$ ipython --no-banner

In [1]: import numpy as np

In [2]: np.set_printoptions(precision=2, suppress=True, linewidth=140, floatmode="fixed")

In [3]: Q, _ = np.linalg.qr(np.array([[0.3, 0.5, -0.6, 1.3, -0.7, 0.1],
   ...:     [0.6, -1.0, 2.4, 0.8, 1.0, -0.8],
   ...:     [1.0, 0.5, 0.0, 0.1, -0.3, -1.4],
   ...:     [-0.6, -0.4, 1.4, 1.7, -0.4, -0.3],
   ...:     [2.0, -0.3, -0.9, 0.9, 0.9, 1.5],
   ...:     [-1.3, -0.6, -1.8, -0.8, 0.0, 1.3]]))

In [4]: m1 = -2 * Q

In [5]: m1
Out[5]: 
array([[ 0.22, -0.67, -0.11,  1.34, -0.13, -1.29],
       [ 0.44,  1.44,  0.84, -0.19,  0.24, -0.97],
       [ 0.73, -0.61,  0.18, -0.19,  1.74,  0.05],
       [-0.44,  0.50,  0.71,  1.38,  0.41,  1.00],
       [ 1.46,  0.59, -0.98,  0.45, -0.27,  0.53],
       [-0.95,  0.72, -1.33,  0.14,  0.81, -0.35]])

In [6]: ang = np.radians(60)

In [7]: r_ = np.eye(6)

In [8]: r_[1, 1] = r_[0, 0] = np.cos(ang)

In [9]: r_[1, 0], r_[0, 1] = -np.sin(ang), np.sin(ang)

In [10]: r_
Out[10]: 
array([[ 0.50,  0.87,  0.00,  0.00,  0.00,  0.00],
       [-0.87,  0.50,  0.00,  0.00,  0.00,  0.00],
       [ 0.00,  0.00,  1.00,  0.00,  0.00,  0.00],
       [ 0.00,  0.00,  0.00,  1.00,  0.00,  0.00],
       [ 0.00,  0.00,  0.00,  0.00,  1.00,  0.00],
       [ 0.00,  0.00,  0.00,  0.00,  0.00,  1.00]])

In [11]: B = m1 @ r_.T

In [12]: np.linalg.svd(m1, compute_uv=False), np.linalg.svd(B, compute_uv=False)
Out[12]: 
(array([2.00, 2.00, 2.00, 2.00, 2.00, 2.00]),
 array([2.00, 2.00, 2.00, 2.00, 2.00, 2.00]))

In [13]: np.allclose(m1 @ m1.T, B @ B.T)
Out[13]: True

In [14]: B
Out[14]: 
array([[-0.47, -0.52, -0.11,  1.34, -0.13, -1.29],
       [ 1.47,  0.34,  0.84, -0.19,  0.24, -0.97],
       [-0.16, -0.94,  0.18, -0.19,  1.74,  0.05],
       [ 0.22,  0.63,  0.71,  1.38,  0.41,  1.00],
       [ 1.24, -0.97, -0.98,  0.45, -0.27,  0.53],
       [ 0.15,  1.18, -1.33,  0.14,  0.81, -0.35]])

In [15]: np.abs(B - m1).max(axis=0)
Out[15]: array([1.10, 1.56, 0.00, 0.00, 0.00, 0.00])

In [16]: np.allclose(np.linalg.norm(m1, axis=1), np.linalg.norm(B, axis=1))
Out[16]: True

In [17]: t3 = np.stack([m1, -2 * m1, m1[::-1]])

In [18]: np.round(np.einsum("bij,cij->bc", t3, t3), 2) + 0
Out[18]: 
array([[ 24.00, -48.00,   0.00],
       [-48.00,  96.00,   0.00],
       [  0.00,   0.00,  24.00]])

In [19]: t3.shape
Out[19]: (3, 6, 6)

In [20]: np.linalg.det(t3)
Out[20]: array([  -64.00, -4096.00,    64.00])

In [21]: print(np.linalg.matrix_rank(t3.reshape(3, -1)))
2

In [22]: np.round(m1[:, 1] @ m1[:, 0], 2)
Out[22]: np.float64(0.0)

In [23]: print(np.linalg.norm(m1, axis=0))
[2.00 2.00 2.00 2.00 2.00 2.00]

In [24]: B = np.linalg.inv(m1)

In [25]: round(float(np.linalg.cond(m1)), 2)
Out[25]: 1.0

In [26]: (np.abs(B) > 1e-9).astype(int)
Out[26]: 
array([[1, 1, 1, 1, 1, 1],
       [1, 1, 1, 1, 1, 1],
       [1, 1, 1, 1, 1, 1],
       [1, 1, 1, 1, 1, 1],
       [1, 1, 1, 1, 1, 1],
       [1, 1, 1, 1, 1, 1]])

In [27]: np.round(m1 @ B, 2) + 0
Out[27]: 
array([[1.00, 0.00, 0.00, 0.00, 0.00, 0.00],
       [0.00, 1.00, 0.00, 0.00, 0.00, 0.00],
       [0.00, 0.00, 1.00, 0.00, 0.00, 0.00],
       [0.00, 0.00, 0.00, 1.00, 0.00, 0.00],
       [0.00, 0.00, 0.00, 0.00, 1.00, 0.00],
       [0.00, 0.00, 0.00, 0.00, 0.00, 1.00]])

In [28]: F = np.load("mat.npy")

In [29]: F
Out[29]: 
array([[  1,  -3,   5, -15],
       [  1,   3,   5,  15],
       [  0,   0,   0,   0],
       [  0,   0,   0,   0]])

In [30]: round(float(np.abs(np.linalg.eigvals(F)).max()), 2)
Out[30]: 2.45

In [31]: np.trace(F)
Out[31]: np.int64(4)

In [32]: print(np.allclose(F, F.T))
False

In [33]: [round(float(x), 2) for x in np.linalg.svd(F, compute_uv=False)[:3]]
Out[33]: [21.63, 7.21, 0.0]

In [34]: J = np.load("run16.npy")

In [35]: J
Out[35]: 
array([[ 3.85,  0.43,  0.57,  0.14, -0.16, -0.79, -0.29,  0.25],
       [ 0.43,  3.27, -0.96, -0.06,  0.96,  0.05, -1.03, -0.02],
       [ 0.57, -0.96,  4.16,  0.23,  0.33,  0.20, -0.52,  0.11],
       [ 0.14, -0.06,  0.23,  4.08,  0.22,  0.52, -0.29,  0.61],
       [-0.16,  0.96,  0.33,  0.22,  4.29,  0.01,  0.40,  0.36],
       [-0.79,  0.05,  0.20,  0.52,  0.01,  4.18, -0.07, -0.38],
       [-0.29, -1.03, -0.52, -0.29,  0.40, -0.07,  3.44,  1.33],
       [ 0.25, -0.02,  0.11,  0.61,  0.36, -0.38,  1.33,  2.72]])

In [36]: B = np.linalg.invert(J)
---------------------------------------------------------------------------
AttributeError                            Traceback (most recent call last)
Cell In[36], line 1
----> 1 B = np.linalg.invert(J)

AttributeError: module 'numpy.linalg' has no attribute 'invert'

In [37]: B = np.linalg.inv(J)

In [38]: np.round(np.linalg.det(J) * np.linalg.det(B), 2)
Out[38]: np.float64(1.0)

In [39]: B.round(2) + 0
Out[39]: 
array([[ 0.29, -0.07, -0.06, -0.01,  0.03,  0.06,  0.00, -0.02],
       [-0.07,  0.47,  0.16,  0.04, -0.13, -0.04,  0.21, -0.10],
       [-0.06,  0.16,  0.31,  0.01, -0.07, -0.03,  0.12, -0.06],
       [-0.01,  0.04,  0.01,  0.27, -0.02, -0.05,  0.08, -0.10],
       [ 0.03, -0.13, -0.07, -0.02,  0.28,  0.01, -0.09,  0.01],
       [ 0.06, -0.04, -0.03, -0.05,  0.01,  0.26, -0.03,  0.06],
       [ 0.00,  0.21,  0.12,  0.08, -0.09, -0.03,  0.49, -0.25],
       [-0.02, -0.10, -0.06, -0.10,  0.01,  0.06, -0.25,  0.52]])

In [40]: np.round(J @ B, 2) + 0
Out[40]: 
array([[1.00, 0.00, 0.00, 0.00, 0.00, 0.00, 0.00, 0.00],
       [0.00, 1.00, 0.00, 0.00, 0.00, 0.00, 0.00, 0.00],
       [0.00, 0.00, 1.00, 0.00, 0.00, 0.00, 0.00, 0.00],
       [0.00, 0.00, 0.00, 1.00, 0.00, 0.00, 0.00, 0.00],
       [0.00, 0.00, 0.00, 0.00, 1.00, 0.00, 0.00, 0.00],
       [0.00, 0.00, 0.00, 0.00, 0.00, 1.00, 0.00, 0.00],
       [0.00, 0.00, 0.00, 0.00, 0.00, 0.00, 1.00, 0.00],
       [0.00, 0.00, 0.00, 0.00, 0.00, 0.00, 0.00, 1.00]])

In [41]: np.allclose(B, J.T)
Out[41]: False

In [42]: x0 = np.array([1, 1, 1, 1, 1, 0, 2, 1])

In [43]: h = np.maximum(B @ x0, 0)

In [44]: print(B.T @ h)
[-0.05  0.68  0.41  0.21 -0.23 -0.09  0.77 -0.41]

In [45]: np.maximum(B @ x0, 0) - np.maximum(-B @ x0, 0)
Out[45]: array([ 0.16,  0.80,  0.53,  0.34, -0.07, -0.05,  1.05, -0.25])

In [46]: evals, evecs = np.linalg.eigh(J)

In [47]: x0 = np.array([3, 2, 0, 1, 1, 2, 0, 1])

In [48]: x0 @ J @ x0
Out[48]: np.float64(79.5)

In [49]: round(float(x0 @ J @ x0 / (x0 @ x0)), 2), round(evals[0], 2), round(evals[-1], 2)
Out[49]: (3.98, np.float64(1.0), np.float64(5.01))

In [50]: print(np.linalg.eigvalsh(J[1:, 1:]))
[1.01 2.18 3.73 4.21 5.00 5.00 5.01]

In [51]: rng = np.random.default_rng(26184)

In [52]: labels = rng.permutation(8)

In [53]: print(labels)
[5 1 6 7 0 4 2 3]

In [54]: B = J[labels][:, labels]

In [55]: print(B)
[[ 4.18  0.05 -0.07 -0.38 -0.79  0.01  0.20  0.52]
 [ 0.05  3.27 -1.03 -0.02  0.43  0.96 -0.96 -0.06]
 [-0.07 -1.03  3.44  1.33 -0.29  0.40 -0.52 -0.29]
 [-0.38 -0.02  1.33  2.72  0.25  0.36  0.11  0.61]
 [-0.79  0.43 -0.29  0.25  3.85 -0.16  0.57  0.14]
 [ 0.01  0.96  0.40  0.36 -0.16  4.29  0.33  0.22]
 [ 0.20 -0.96 -0.52  0.11  0.57  0.33  4.16  0.23]
 [ 0.52 -0.06 -0.29  0.61  0.14  0.22  0.23  4.08]]

In [56]: print(np.allclose(B, J))
False

In [57]: M = np.load("data.npy")

In [58]: M
Out[58]: 
array([[ 0.03,  0.78,  0.12,  1.43,  0.10,  0.20,  1.03, -0.22],
       [ 1.17, -2.34, -0.36, -0.23,  1.10, -2.00, -2.11, -1.58],
       [-0.41,  4.16,  0.64,  5.79, -0.10,  1.70,  5.05, -0.16]])

In [59]: M - M[0]
Out[59]: 
array([[ 0.00,  0.00,  0.00,  0.00,  0.00,  0.00,  0.00,  0.00],
       [ 1.14, -3.12, -0.48, -1.66,  1.00, -2.20, -3.14, -1.36],
       [-0.44,  3.38,  0.52,  4.36, -0.20,  1.50,  4.02,  0.06]])

In [60]: np.round(np.linalg.svd(M, compute_uv=False), 2) + 0
Out[60]: array([9.63, 3.18, 0.00])

In [61]: print(np.diff(M, axis=0))
[[ 1.14 -3.12 -0.48 -1.66  1.00 -2.20 -3.14 -1.36]
 [-1.58  6.50  1.00  6.02 -1.20  3.70  7.16  1.42]]

In [62]: round(np.linalg.norm(M), 2)
Out[62]: np.float64(10.14)

In [63]: M.mean(axis=0)
Out[63]: array([ 0.26,  0.87,  0.13,  2.33,  0.37, -0.03,  1.32, -0.65])

In [64]: M.shape
Out[64]: (3, 8)

In [65]: print(M.sum(axis=1))
[ 3.47 -6.35 16.67]

In [66]: labels = rng.permutation(6)

In [67]: labels
Out[67]: array([5, 1, 3, 0, 2, 4])

In [68]: B = m1[labels][:, labels]

In [69]: print(np.allclose(B, m1))
False

In [70]: round(np.trace(B), 2)
Out[70]: np.float64(2.59)

In [71]: print(B)
[[-0.35  0.72  0.14 -0.95 -1.33  0.81]
 [-0.97  1.44 -0.19  0.44  0.84  0.24]
 [ 1.00  0.50  1.38 -0.44  0.71  0.41]
 [-1.29 -0.67  1.34  0.22 -0.11 -0.13]
 [ 0.05 -0.61 -0.19  0.73  0.18  1.74]
 [ 0.53  0.59  0.45  1.46 -0.98 -0.27]]

In [72]: np.linalg.svd(B, compute_uv=False)
Out[72]: array([2.00, 2.00, 2.00, 2.00, 2.00, 2.00])

In [73]: np.linalg.pinv(B)
Out[73]: 
array([[-0.09, -0.24,  0.25, -0.32,  0.01,  0.13],
       [ 0.18,  0.36,  0.13, -0.17, -0.15,  0.15],
       [ 0.03, -0.05,  0.34,  0.34, -0.05,  0.11],
       [-0.24,  0.11, -0.11,  0.05,  0.18,  0.37],
       [-0.33,  0.21,  0.18, -0.03,  0.04, -0.24],
       [ 0.20,  0.06,  0.10, -0.03,  0.43, -0.07]])

In [74]: np.linalg.norm(B, axis=0)
Out[74]: array([2.00, 2.00, 2.00, 2.00, 2.00, 2.00])

In [75]: print(np.round(B[:, 2] @ B[:, 0], 2))
-0.0

In [76]: feats = np.maximum(np.array([[4, 3, -5],
    ...:     [4, -5, 2],
    ...:     [1, 3, -2],
    ...:     [1, -4, 5],
    ...:     [-1, -4, 5],
    ...:     [-2, -5, 3],
    ...:     [0, 5, -4],
    ...:     [-5, 0, 5],
    ...:     [3, -4, 1],
    ...:     [4, 1, 3],
    ...:     [-5, -3, -1],
    ...:     [-1, -2, -5],
    ...:     [1, -4, 3],
    ...:     [-5, -5, -2],
    ...:     [1, -2, 5],
    ...:     [1, 5, 4],
    ...:     [-5, 5, -2],
    ...:     [4, -5, 5],
    ...:     [1, -5, 0],
    ...:     [-1, 1, 1],
    ...:     [5, 5, 4],
    ...:     [3, 4, -4],
    ...:     [-5, 1, 0],
    ...:     [-2, 0, -4],
    ...:     [1, -2, 5],
    ...:     [-1, 4, -3],
    ...:     [-4, 5, 1],
    ...:     [4, 0, -3],
    ...:     [1, 4, 0],
    ...:     [3, 1, 0],
    ...:     [3, -3, 5],
    ...:     [-5, -5, 1],
    ...:     [5, -4, 1]]) @ np.array([[0, 3, -1, 2, -1, 2], [-3, 2, 2, 3, 3, 2], [1, 1, 3, -2, 1, 2]]) + np.array([-1, -1, -3, 3, 1, -3]), 0)

In [77]: feats
Out[77]: 
array([[ 0, 12,  0, 30,  1,  1],
       [16,  3,  0,  0,  0,  0],
       [ 0,  6,  0, 18,  7,  1],
       [16,  0,  3,  0,  0,  1],
       [16,  0,  5,  0,  0,  0],
       [17,  0,  0,  0,  0,  0],
       [ 0,  5,  0, 26, 12,  0],
       [ 4,  0, 17,  0, 11,  0],
       [12,  1,  0,  0,  0,  0],
       [ 0, 16,  4,  8,  3, 13],
       [ 7,  0,  0,  0,  0,  0],
       [ 0,  0,  0,  5,  0,  0],
       [14,  0,  0,  0,  0,  0],
       [12,  0,  0,  0,  0,  0],
       [10,  3,  7,  0,  0,  5],
       [ 0, 16, 18, 12, 19, 17],
       [ 0,  0,  6, 12, 19,  0],
       [19,  6,  0,  0,  0,  5],
       [14,  0,  0,  0,  0,  0],
       [ 0,  0,  3,  2,  6,  0],
       [ 0, 28, 14, 20, 15, 25],
       [ 0, 12,  0, 29,  6,  3],
       [ 0,  0,  4,  0,  9,  0],
       [ 0,  0,  0,  7,  0,  0],
       [10,  3,  7,  0,  0,  5],
       [ 0,  1,  0, 19, 11,  0],
       [ 0,  0, 14,  8, 21,  1],
       [ 0,  8,  0, 17,  0,  0],
       [ 0, 10,  4, 17, 12,  7],
       [ 0, 10,  0, 12,  1,  5],
       [13,  7,  3,  0,  0,  7],
       [15,  0,  0,  0,  0,  0],
       [12,  7,  0,  0,  0,  1]])

In [78]: cen = feats - feats.mean(axis=0)

In [79]: evecs = np.linalg.svd(cen)[2][:4]

In [80]: B = cen - cen @ evecs.T @ evecs

In [81]: (cen @ evecs.T).std(axis=0)
Out[81]: array([12.62,  7.52,  6.60,  3.71])

In [82]: round(np.linalg.norm(B) / np.linalg.norm(cen), 2)
Out[82]: np.float64(0.15)

In [83]: print(np.diag(evecs.T @ evecs))
[1.00 0.54 0.40 0.89 0.70 0.46]

In [84]: np.linalg.norm(B, axis=1).round(6).argmax()
Out[84]: np.int64(7)

In [85]: np.round(np.cov(cen @ evecs.T, rowvar=False), 2) + 0
Out[85]: 
array([[164.21,   0.00,   0.00,   0.00],
       [  0.00,  58.26,   0.00,   0.00],
       [  0.00,   0.00,  44.93,   0.00],
       [  0.00,   0.00,   0.00,  14.16]])
